% python3 -q
>>> import numpy as np
>>> np.set_printoptions(suppress=True, linewidth=120)
>>> def rnd(a):
...     return np.round(a, 2) + 0
... 
>>> J = np.load("x.npy")
>>> print(J)
[[-9 -6]
 [ 9 -3]]
>>> other = np.linalg.inv(J)
>>> print(rnd(J @ other))
[[1. 0.]
 [0. 1.]]
>>> print(np.allclose(other, J.T))
False
>>> print(rnd(other))
[[-0.04  0.07]
 [-0.11 -0.11]]
>>> print(rnd(np.linalg.inv(other)))
[[-9. -6.]
 [ 9. -3.]]
>>> print(rnd(np.linalg.cond(J)))
2.07
>>> hat = np.triu(np.array([[-3, 2], [0, 0]]), 1) + np.eye(2)
>>> other = hat @ J @ np.linalg.inv(hat)
>>> print(np.trace(other), np.trace(J))
-12.0 -12
>>> print(rnd(np.poly(other)))
[ 1. 12. 81.]
>>> print(np.linalg.matrix_rank(other))
2
>>> print(rnd(np.linalg.det(other)))
81.0
>>> blk = np.stack([J, -1 * J, J[::-1]])
>>> print((blk @ J.T).shape)
(3, 2, 2)
>>> print(np.linalg.matrix_rank(blk))
[2 2 2]
>>> print(rnd(np.linalg.det(blk)))
[ 81.  81. -81.]
>>> C2 = J.T @ J
>>> print(rnd(np.linalg.svd(J, compute_uv=False) ** 2))
[167.93  39.07]
>>> print(np.allclose(C2, C2.T))
True
>>> other = np.array([[1, 2, 1]])
>>> K = other.T @ other
>>> print(K)
[[1 2 1]
 [2 4 2]
 [1 2 1]]
>>> # null space of dimension 2
>>> def softmax(z):
...     e = np.exp(z - z.max(axis=-1, keepdims=True))
...     return e / e.sum(axis=-1, keepdims=True)
... 
>>> print(rnd(softmax(K[0])))
[0.21 0.58 0.21]
>>> print(rnd(softmax(K[0] + 2)))
[0.21 0.58 0.21]
>>> scores = K @ K.T / np.sqrt(3)
>>> print(softmax(scores).round(6).argmax(axis=1))
[1 1 1]
>>> print(rnd(softmax(scores)[0] @ K))
[1.94 3.88 1.94]
>>> rng = np.random.default_rng(965366)
>>> labels = rng.permutation(3)
>>> print(labels)
[1 0 2]
>>> other = K[labels][:, labels]
>>> print(rnd(np.linalg.det(other)), rnd(np.linalg.det(K[labels])))
0.0 0.0
>>> print(rnd(np.sort(np.abs(np.linalg.eigvals(other)))))
[0. 0. 6.]
>>> print(np.allclose(other, K))
False
>>> vals, evecs = np.linalg.eigh(K)
>>> print((vals > 1e-8).sum(), (vals < -1e-8).sum())
1 0
>>> print(np.unique(vals.round(6) + 0, return_counts=True)[1])
[2 1]
>>> print(rnd(np.abs(evecs[:, -1])))
[0.41 0.82 0.41]
>>> print(rnd(np.linalg.eigvalsh(K + -2 * np.eye(3))))
[-2. -2.  4.]
>>> rk = np.linalg.matrix_rank(K)
>>> print(rk)
1
>>> null = np.linalg.svd(K)[2][rk:].T
>>> print(rnd(K @ null))
[[0. 0.]
 [0. 0.]
 [0. 0.]]
>>> print(rnd(null @ null.T))
[[ 0.83 -0.33 -0.17]
 [-0.33  0.33 -0.33]
 [-0.17 -0.33  0.83]]
>>> print([int(np.linalg.matrix_rank(K[:i])) for i in range(1, len(K) + 1)])
[1, 1, 1]
>>> M = np.load("layer0.npy")
>>> print(M)
[[ 1  0  0]
 [-8  1  0]
 [ 8  4  1]]
>>> other = M[0, 0] * M[1:] - np.outer(M[1:, 0], M[0])
>>> print(other)
[[0 1 0]
 [0 4 1]]
>>> print(np.linalg.matrix_rank(other), np.linalg.matrix_rank(M))
2 3
>>> print(np.flatnonzero(~other.round(6).any(axis=1)))
[]
>>> Uu, sigma, Vt = np.linalg.svd(M)
>>> print(rnd(sigma))
[11.6   3.54  0.02]
>>> other = Uu[:, :2] @ np.diag(sigma[:2]) @ Vt[:2]
>>> print(rnd(np.linalg.norm(M - other) / np.linalg.norm(M)))
0.0
>>> print(rnd(np.linalg.norm(M - other, 2)), rnd(sigma[2]))
0.02 0.02
>>> print(rnd(np.linalg.eigvals(M).sum().real))
3.0
>>> print(np.kron(np.eye(2, dtype=int), M))
[[ 1  0  0  0  0  0]
 [-8  1  0  0  0  0]
 [ 8  4  1  0  0  0]
 [ 0  0  0  1  0  0]
 [ 0  0  0 -8  1  0]
 [ 0  0  0  8  4  1]]
>>> print(np.einsum("ij,ji->", M, M))
3
>>> print(rnd(np.linalg.eigvals(M)))
[1. 1. 1.]
>>> print(np.poly(M))
[ 1. -3.  3. -1.]
>>> print(rnd(np.linalg.det(2 * M)), rnd(np.linalg.det(M)))
8.0 1.0
>>> E = np.load("run1.npy")
>>> print(E)
[[0.4  0.76 0.6 ]
 [1.7  3.23 2.55]
 [0.8  1.52 1.2 ]
 [1.2  2.28 1.8 ]]
>>> Uu, sigma, Vt = np.linalg.svd(E)
>>> evecs = Vt[:(sigma > 1e-8).sum()]
>>> vec = E[0] + 3 * E[2] + rng.integers(2) * np.eye(3)[0]
>>> print(rnd(vec))
[3.8  5.32 4.2 ]
>>> print(rnd(np.linalg.norm(vec - evecs.T @ evecs @ vec)))
0.92
>>> print(rnd(evecs.T @ evecs))
[[0.15 0.28 0.22]
 [0.28 0.53 0.42]
 [0.22 0.42 0.33]]
>>> Uu, sigma, Vt = np.linalg.svd(E)
>>> print(rnd(sigma))
[5.93 0.   0.  ]
>>> other = Uu[:, :1] @ np.diag(sigma[:1]) @ Vt[:1]
>>> print(rnd(np.abs(E - other).max()))
0.0
>>> print(np.linalg.matrix_rank(other))
1
>>> print(rnd(np.linalg.norm(E - other) / np.linalg.norm(E)))
0.0
>>> print(np.linalg.matrix_rank(E, rtol=0.05))
1
>>> print(np.unique(E.round(6), axis=0).shape)
(4, 3)
>>> print(rnd(E @ np.linalg.pinv(E) @ E))
[[0.4  0.76 0.6 ]
 [1.7  3.23 2.55]
 [0.8  1.52 1.2 ]
 [1.2  2.28 1.8 ]]
>>> print(rnd(np.trace(np.linalg.pinv(E) @ E)))
1.0
>>> print(rnd(np.linalg.norm(E, 2) / np.linalg.norm(E)))
1.0
>>> blk = np.stack([E, 2 * E, E[::-1]])
>>> print(rnd(np.einsum("bij,cij->bc", blk, blk)))
[[ 35.19  70.38  25.24]
 [ 70.38 140.77  50.49]
 [ 25.24  50.49  35.19]]
>>> print((blk @ E.T).shape)
(3, 4, 4)
>>> F = np.loadtxt("block18.csv", delimiter=",")
>>> print(F)
[[3. 2. 0. 0.]
 [2. 5. 2. 0.]
 [0. 2. 4. 2.]
 [0. 0. 2. 4.]]
>>> # symmetric, so the eigenvalues are real
>>> C2 = M.T @ M
>>> print(np.trace(C2), (M ** 2).sum())
147 147
>>> print(C2)
[[129  24   8]
 [ 24  17   4]
 [  8   4   1]]
>>> print(np.diag(C2))
[129  17   1]
>>> print(np.linalg.matrix_rank(C2))
3
>>> print(np.argsort(-np.linalg.norm(C2, axis=0).round(6), kind="stable")[:3])
[0 1 2]
>>> print(np.linalg.matrix_rank(C2, rtol=0.1))
1
>>> vec = np.ones(4)
>>> for _ in range(6):
...     vec = F @ vec
...     vec /= np.linalg.norm(vec)
...     print(round(vec @ F @ vec, 2))
... 
7.48
7.53
7.54
7.54
7.54
7.54
>>> print(rnd(vec))
[0.3  0.68 0.58 0.33]
>>> arr = np.arange(9).reshape(3, 3) + 3
>>> print(arr)
[[ 3  4  5]
 [ 6  7  8]
 [ 9 10 11]]
>>> # looks like rank 2
>>> vec = np.array([3, -1, 2])
>>> h1 = np.maximum(arr @ vec, 0)
>>> print(np.maximum(arr @ vec, 0) - np.maximum(-arr @ vec, 0))
[15 27 39]
>>> print(arr * (h1 > 1e-9)[:, None])
[[ 3  4  5]
 [ 6  7  8]
 [ 9 10 11]]
>>> print(np.maximum(arr @ (3 * vec), 0))
[ 45  81 117]
>>> print(arr.T @ h1)
[558 639 720]
>>> print(h1)
[15 27 39]
>>> print(np.flatnonzero(h1 > 1e-9))
[0 1 2]
>>> Uu, sigma, Vt = np.linalg.svd(arr)
>>> print(rnd(sigma))
[22.37  0.8   0.  ]
>>> other = Uu[:, :2] @ np.diag(sigma[:2]) @ Vt[:2]
>>> print(np.linalg.matrix_rank(other))
2
>>> print(rnd(other))
[[ 3.  4.  5.]
 [ 6.  7.  8.]
 [ 9. 10. 11.]]
>>> print(rnd(np.linalg.norm(arr - other, 2)), rnd(sigma[2]))
0.0 0.0
>>> print(rnd(np.linalg.norm(arr - other) / np.linalg.norm(arr)))
0.0
>>> print(np.abs(np.diag(np.linalg.qr(arr)[1])) > 1e-9)
[ True  True False]
>>> print(rnd(arr @ np.linalg.pinv(arr) @ arr))
[[ 3.  4.  5.]
 [ 6.  7.  8.]
 [ 9. 10. 11.]]
>>> print(np.unique(arr.round(6), axis=0).shape)
(3, 3)
>>> print(rnd(np.trace(np.linalg.pinv(arr) @ arr)))
2.0
>>> feats = np.load("a.npy")
>>> print(feats)
[[ 1.02  0.06  2.01]
 [ 1.06 -0.06  1.92]
 [ 0.96 -0.06  1.95]
 [ 1.01  0.04  1.94]
 [ 1.01 -0.03  2.  ]
 [ 1.02  0.04  1.97]
 [ 1.03  0.05  2.03]
 [ 0.95  0.06  2.05]
 [ 1.04 -0.03  2.02]
 [ 1.07 -2.07 -1.  ]
 [ 1.03 -2.05 -1.  ]
 [ 1.07 -2.03 -0.91]
 [ 1.04 -2.02 -1.07]
 [ 1.02 -1.94 -1.01]
 [ 0.98 -2.07 -0.91]
 [ 0.87 -2.   -0.99]
 [ 0.98 -1.97 -0.93]
 [ 0.98 -2.07 -1.  ]]
>>> labels = feats[:, 0] > np.median(feats[:, 0])
>>> f = feats[labels].mean(axis=0) - feats[~labels].mean(axis=0)
>>> print(((feats - feats.mean(axis=0)) @ f > 0).astype(int))
[0 0 0 0 0 0 0 0 0 1 1 1 1 1 1 1 1 1]
>>> Xs = feats - feats.mean(axis=0)
>>> evecs = np.linalg.svd(Xs)[2][:2]
>>> other = Xs - Xs @ evecs.T @ evecs
>>> print(rnd(other.std(axis=0)))
[0.01 0.03 0.02]
>>> print(rnd((Xs @ evecs.T).std(axis=0)))
[1.8  0.05]
>>> print(np.linalg.norm(other, axis=1).round(6).argmax())
13
>>> W0 = np.loadtxt("out5.csv", delimiter=",")
>>> print(W0)
[[-1.  0.  2.]
 [-1.  1.  0.]
 [-1. -1.  0.]
 [ 2. -2.  2.]]
>>> Uu, sigma = np.linalg.svd(W0)
Traceback (most recent call last):
  File "<python-input-139>", line 1, in <module>
    Uu, sigma = np.linalg.svd(W0)
    ^^^^^^^^^
ValueError: too many values to unpack (expected 2)
>>> Uu, sigma, Vt = np.linalg.svd(W0, full_matrices=False)
>>> print(rnd(Vt @ Vt.T))
[[1. 0. 0.]
 [0. 1. 0.]
 [0. 0. 1.]]
>>> print(np.abs(Uu[:, 0]).round(6).argmax())
3
>>> print(rnd(Uu.T @ Uu))
[[1. 0. 0.]
 [0. 1. 0.]
 [0. 0. 1.]]
>>> print(np.allclose(Uu * sigma @ Vt, W0))
True
